% ipython --no-banner

In [1]: import numpy as np

In [2]: from numpy import linalg as LA

In [3]: np.set_printoptions(precision=1, suppress=True, linewidth=160)

In [4]: def rnd(a):
   ...:     return np.round(a, 1) + 0
   ...: 

In [5]: W0 = np.array([[3, -9, -4, 1, -3, 1],
   ...:     [0, 15, -1, 1, 5, -2],
   ...:     [5, 3, 5, -1, 1, 0],
   ...:     [-2, -15, 4, -1, -5, 2],
   ...:     [4, 9, 1, -3, 3, -1],
   ...:     [4, 6, 1, -1, 2, 4],
   ...:     [0, 15, -5, -5, 5, -4]])

In [6]: blk = np.stack([W0, 3 * W0, W0[::-1]])

In [7]: LA.matrix_rank(blk)
Out[7]: array([5, 5, 5])

In [8]: (blk @ W0.T).shape
Out[8]: (3, 7, 7)

In [9]: LA.matrix_rank(blk.reshape(3, -1))
Out[9]: np.int64(2)

In [10]: blk.sum(axis=0)
Out[10]: 
array([[ 12, -21, -21,  -1,  -7,   0],
       [  4,  66,  -3,   3,  22,  -4],
       [ 24,  21,  21,  -7,   7,  -1],
       [-10, -75,  20,  -5, -25,  10],
       [ 21,  39,   9, -13,  13,  -4],
       [ 16,  39,   3,  -3,  13,  14],
       [  3,  51, -24, -19,  17, -15]])

In [11]: blk.shape
Out[11]: (3, 7, 6)

In [12]: left, sig, Vh = LA.svd(W0)

In [13]: rnd(sig)
Out[13]: array([31.9, 10.1,  7. ,  5.6,  3.6,  0. ])

In [14]: B = left[:, :5] @ np.diag(sig[:5]) @ Vh[:5]

In [15]: rnd(LA.norm(W0 - B) / LA.norm(W0))
Out[15]: np.float64(0.0)

In [16]: LA.matrix_rank(W0, rtol=0.05)
Out[16]: np.int64(5)

In [17]: vec = np.array([3, 4, 5, 4, 3, 4])

In [18]: a = np.maximum(W0 @ vec, 0)

In [19]: np.maximum(W0 @ vec, 0) - np.maximum(-W0 @ vec, 0)
Out[19]: array([-48,  66,  51, -57,  46,  59,  14])

In [20]: W0.T @ a
Out[20]: array([ 675, 2121,  224, -252,  707,    2])

In [21]: np.flatnonzero(a > 1e-9)
Out[21]: array([1, 2, 4, 5, 6])

In [22]: a
Out[22]: array([ 0, 66, 51,  0, 46, 59, 14])
